In [1]: import numpy as np

In [2]: from numpy import linalg as LA

In [3]: np.set_printoptions(precision=2, suppress=True, linewidth=160, sign=" ")

In [4]: mat = np.array([[-1.3, -0.7, 0.4],
   ...:     [-0.5, 0.1, 0.0],
   ...:     [-3.0, -5.0, -2.0],
   ...:     [-0.8, -1.4, 0.6],
   ...:     [-0.2, 0.2, 1.8],
   ...:     [-0.2, -0.1, -1.3],
   ...:     [-2.2, 0.1, -0.5],
   ...:     [-0.7, 0.0, -0.1],
   ...:     [-1.0, -0.9, -0.5],
   ...:     [-0.9, 0.3, 1.4],
   ...:     [0.2, -0.9, -0.2],
   ...:     [-0.1, 0.4, -0.2],
   ...:     [-0.2, 1.2, -0.1],
   ...:     [0.3, 0.0, 0.9],
   ...:     [-1.2, 0.1, -1.1],
   ...:     [-0.3, -0.7, 1.7]])

In [5]: M2 = np.c_[mat[:, :2] @ np.array([[2, 2], [2, 0]]), np.array([-1, 0, 0, -2, 2, -2, 1, -2, 1, 2, 1, 2, 1, 0, 0, 0])]

In [6]: M2
Out[6]: 
array([[ -4. ,  -2.6,  -1. ],
       [ -0.8,  -1. ,   0. ],
       [-16. ,  -6. ,   0. ],
       [ -4.4,  -1.6,  -2. ],
       [  0. ,  -0.4,   2. ],
       [ -0.6,  -0.4,  -2. ],
       [ -4.2,  -4.4,   1. ],
       [ -1.4,  -1.4,  -2. ],
       [ -3.8,  -2. ,   1. ],
       [ -1.2,  -1.8,   2. ],
       [ -1.4,   0.4,   1. ],
       [  0.6,  -0.2,   2. ],
       [  2. ,  -0.4,   1. ],
       [  0.6,   0.6,   0. ],
       [ -2.2,  -2.4,   0. ],
       [ -2. ,  -0.6,   0. ]])

In [7]: np.round(LA.lstsq(mat, M2[:, 0])[0], 2) + 0
Out[7]: array([ 2.,  2.,  0.])

In [8]: LA.matrix_rank(np.c_[mat, M2])
Out[8]: np.int64(4)

In [9]: Z = mat[[10, 4]].astype(float)

In [10]: for _ in range(6):
    ...:     idx = LA.norm(mat[:, None] - Z, axis=-1).argmin(axis=1)
    ...:     Z = np.array([mat[idx == j].mean(axis=0) for j in range(2)])
    ...: 

In [11]: idx
Out[11]: array([ 0,  0,  0,  0,  1,  0,  0,  0,  0,  1,  0,  0,  0,  1,  0,  1])

In [12]: Z[1] - Z[0]
Out[12]: array([ 0.64,  0.54,  1.87])

In [13]: E = np.array([[18, 1, 3], [1, 3, 3], [0, 2, 3]])

In [14]: E
Out[14]: 
array([[ 18,   1,   3],
       [  1,   3,   3],
       [  0,   2,   3]])

In [15]: # column 0 dominates

In [16]: Xc = (mat - mat.mean(axis=0)) / mat.std(axis=0)

In [17]: np.argwhere(np.abs(Xc) > 2)
Out[17]: 
array([[ 2,  0],
       [ 2,  1]])

In [18]: beta = LA.lstsq(np.delete(Xc, 2, axis=1), Xc[:, 2])[0]

In [19]: np.abs(beta).argmax()
Out[19]: np.int64(0)

In [20]: np.round(1 - np.var(Xc[:, 2] - np.delete(Xc, 2, axis=1) @ beta), 2)
Out[20]: np.float64(0.27)

In [21]: arr = np.loadtxt("out12.csv", delimiter=",")

In [22]: arr
Out[22]: 
array([[ 0.71,  0.14,  0.43],
       [ 0.14,  0.03,  0.09],
       [ 0.43,  0.09,  0.26]])

In [23]: # symmetric

In [24]: P = np.triu(np.array([[-3, -1, 3], [-3, 3, 0], [2, -1, 0]]), 1) + np.eye(3)

In [25]: M2 = P @ arr @ LA.inv(P)

In [26]: M2
Out[26]: 
array([[ 1.86,  2.23, -4.46],
       [ 0.14,  0.17, -0.34],
       [ 0.43,  0.51, -1.03]])

In [27]: round(float(LA.det(arr.T)), 2)
Out[27]: -0.0

In [28]: round(float(LA.det(arr[::-1])), 2)
Out[28]: 0.0

In [29]: F = np.loadtxt("block8.csv", delimiter=",")

In [30]: F
Out[30]: 
array([[ 19.25,  17.95,  39.1 ,  20.7 ],
       [ 19.12,  22.13,  40.88,  21.69],
       [ 20.02,  21.85,  39.98,  19.81],
       [ 21.87,  21.73,  40.96,  21.96],
       [ 20.23,  20.7 ,  39.85,  20.12],
       [ 20.82,  18.75,  40.72,  19.75],
       [ 20.96,  20.38,  40.67,  20.17],
       [ 19.37,  19.96,  40.19,  20.4 ],
       [ 21.4 ,  21.37,  39.82,  18.91],
       [ 19.3 ,  19.39,  40.91,  21.04],
       [ 20.66,  20.67,  40.38,  19.73],
       [ 20.21,  20.66,  40.82,  22.05],
       [ 19.39,  19.35,  40.8 ,  19.71],
       [ 20.12,  21.37,  39.19,  20.88],
       [ 21.35,  19.56,  39.25,  19.76],
       [ 20.64,  19.96,  39.83,  20.9 ],
       [ 18.25,  21.15,  40.52,  20.3 ],
       [ 18.73,  19.51,  40.21,  18.91],
       [ 18.83,  21.33,  39.4 ,  19.88],
       [ 20.7 ,  20.21,  40.35,  18.61]])

In [31]: Xc = (F - F.mean(axis=0)) / F.std(axis=0)

In [32]: Xc.std(axis=0)
Out[32]: array([ 1.,  1.,  1.,  1.])

In [33]: np.argwhere(np.abs(Xc) > 2)
Out[33]: array([[ 0,  1]])

In [34]: beta = LA.lstsq(np.delete(Xc, 1, axis=1), Xc[:, 1])[0]

In [35]: np.abs(beta).argmax()
Out[35]: np.int64(2)

In [36]: round(1 - np.var(Xc[:, 1] - np.delete(Xc, 1, axis=1) @ beta), 2)
Out[36]: np.float64(0.06)

In [37]: D = LA.norm(F[:, None] - F[None], axis=-1)

In [38]: D[3].round(6).argsort(kind="stable")[:4]
Out[38]: array([  3,  11,   6,  15])

In [39]: (D + 1e9 * np.eye(20)).round(6).argmin(axis=1)
Out[39]: array([  7,  11,   4,  11,  10,  12,  10,  12,  10,   7,   6,  15,   7,   4,  15,   4,  18,  12,  16,  10])

In [40]: np.unravel_index(D.round(6).argmax(), D.shape)
Out[40]: (np.int64(0), np.int64(3))

In [41]: idx = F[:, 3] > np.median(F[:, 3])

In [42]: f = F[idx].mean(axis=0) - F[~idx].mean(axis=0)

In [43]: idx.astype(int)
Out[43]: array([ 1,  1,  0,  1,  0,  0,  1,  1,  0,  1,  0,  1,  0,  1,  0,  1,  1,  0,  0,  0])

In [44]: ((F - F.mean(axis=0)) @ f > 0).astype(int)
Out[44]: array([ 1,  1,  0,  1,  0,  0,  0,  1,  0,  1,  0,  1,  0,  1,  0,  1,  1,  0,  0,  0])

In [45]: np.argsort(-np.abs(f).round(6), kind="stable")
Out[45]: array([ 3,  0,  2,  1])

In [46]: Xc = F - F.mean(axis=0)

In [47]: vecs = LA.svd(Xc)[2][:1]

In [48]: M2 = Xc - Xc @ vecs.T @ vecs

In [49]: round(LA.norm(M2) / LA.norm(Xc), 2)
Out[49]: np.float64(0.78)

In [50]: np.diag(vecs.T @ vecs)
Out[50]: array([ 0.04,  0.72,  0.02,  0.22])

In [51]: (Xc @ vecs.T).std(axis=0)
Out[51]: array([ 1.15])

In [52]: feats = np.loadtxt("w.csv", delimiter=",")

In [53]: feats
Out[53]: 
array([[  7.21,   5.63,  -0.02,   4.77],
       [  5.87,   4.99,   2.23,   6.65],
       [ -3.44,  -2.35,  -1.78,  -5.72],
       [ -4.87,  -4.86,   0.4 ,  -0.81],
       [  6.5 ,   1.63,  -6.99,  -0.56],
       [  7.37,   6.74,  -0.4 ,   2.43],
       [ 16.5 ,  11.44,  -9.78,  -1.88],
       [ 16.25,  11.99,  -7.32,   0.44],
       [ 16.52,  11.33,  -9.77,  -1.92],
       [ 16.74,  10.75, -12.23,  -4.35],
       [ -9.82,  -5.92,   4.02,  -3.38],
       [ -2.24,  -1.13,  -1.56,  -5.21],
       [  6.26,   3.47,  -3.83,   0.65],
       [ -9.15,  -3.73,   7.78,   0.68],
       [ 11.81,   6.65, -11.36,  -5.6 ],
       [ -4.41,  -2.15,   8.57,   8.75],
       [ -9.79,  -8.75,   0.35,  -3.98],
       [ -7.69,  -3.94,   7.25,   2.46],
       [ 13.49,   9.93,  -3.42,   4.93],
       [  5.12,   1.54,  -4.42,   0.85],
       [ 12.28,   9.25,  -3.14,   3.71],
       [ 16.26,  12.31,  -6.17,   1.68]])

In [54]: Xc = (feats - feats.mean(axis=0)) / feats.std(axis=0)

In [55]: Xc.std(axis=0)
Out[55]: array([ 1.,  1.,  1.,  1.])

In [56]: beta = LA.lstsq(np.delete(Xc, 1, axis=1), Xc[:, 1])[0]

In [57]: beta
Out[57]: array([ 1.66,  0.8 , -0.33])

In [58]: idx = feats[:, 3] > np.median(feats[:, 3])

In [59]: f = feats[idx].mean(axis=0) - feats[~idx].mean(axis=0)

In [60]: ((feats - feats.mean(axis=0)) @ f > 0).astype(int)
Out[60]: array([ 1,  1,  0,  0,  0,  1,  0,  0,  0,  0,  1,  0,  0,  1,  0,  1,  0,  1,  1,  0,  1,  0])

In [61]: idx.astype(int)
Out[61]: array([ 1,  1,  0,  0,  0,  1,  0,  0,  0,  0,  0,  0,  1,  1,  0,  1,  0,  1,  1,  1,  1,  1])

In [62]: Z = feats[[5, 0]].astype(float)

In [63]: for _ in range(7):
    ...:     idx = LA.norm(feats[:, None] - Z, axis=-1).argmin(axis=1)
    ...:     Z = np.array([feats[idx == j].mean(axis=0) for j in range(2)])
    ...: 

In [64]: idx
Out[64]: array([ 0,  0,  1,  1,  0,  0,  0,  0,  0,  0,  1,  1,  0,  1,  0,  1,  1,  1,  0,  0,  0,  0])

In [65]: Z[1] - Z[0]
Out[65]: array([-17.72, -11.79,   8.6 ,  -1.74])

In [66]: Z
Out[66]: 
array([[11.3 ,  7.69, -5.47,  0.84],
       [-6.43, -4.1 ,  3.13, -0.9 ]])

In [67]: np.bincount(idx)
Out[67]: array([ 14,   8])

In [68]: M2 = Z / np.sqrt((Z ** 2).mean(axis=1, keepdims=True))

In [69]: LA.matrix_rank(M2) == LA.matrix_rank(Z)
Out[69]: np.True_

In [70]: LA.matrix_rank(Z - Z.mean(axis=1, keepdims=True))
Out[70]: np.int64(2)

In [71]: LA.matrix_rank(feats, rtol=0.1)
Out[71]: np.int64(3)

In [72]: [round(float(x), 2) for x in LA.svd(feats, compute_uv=False)[:3]]
Out[72]: [65.37, 23.79, 6.89]

In [73]: LA.cond(feats) > 100
Out[73]: np.True_

In [74]: rng = np.random.default_rng(982)

In [75]: A = np.array([[3, 1, -8, 8], [-8, 8, -6, 0], [1, 4, -3, 2]]) * (rng.random((3, 4)) < 0.3)

In [76]: A
Out[76]: 
array([[ 0,  0,  0,  0],
       [-8,  8,  0,  0],
       [ 0,  4,  0,  0]])

In [77]: # rows and columns are dependent

In [78]: t = np.radians(15)

In [79]: Rm = np.eye(4)

In [80]: Rm[0, 0] = Rm[2, 2] = np.cos(t)

In [81]: Rm[0, 2], Rm[2, 0] = -np.sin(t), np.sin(t)

In [82]: Rm
Out[82]: 
array([[ 0.97,  0.  , -0.26,  0.  ],
       [ 0.  ,  1.  ,  0.  ,  0.  ],
       [ 0.26,  0.  ,  0.97,  0.  ],
       [ 0.  ,  0.  ,  0.  ,  1.  ]])

In [83]: M2 = A @ Rm.T

In [84]: LA.svd(A, compute_uv=False), LA.svd(M2, compute_uv=False)
Out[84]: (array([ 11.68,   2.74,   0.  ]), array([ 11.68,   2.74,   0.  ]))

In [85]: M2
Out[85]: 
array([[ 0.  ,  0.  ,  0.  ,  0.  ],
       [-7.73,  8.  , -2.07,  0.  ],
       [ 0.  ,  4.  ,  0.  ,  0.  ]])
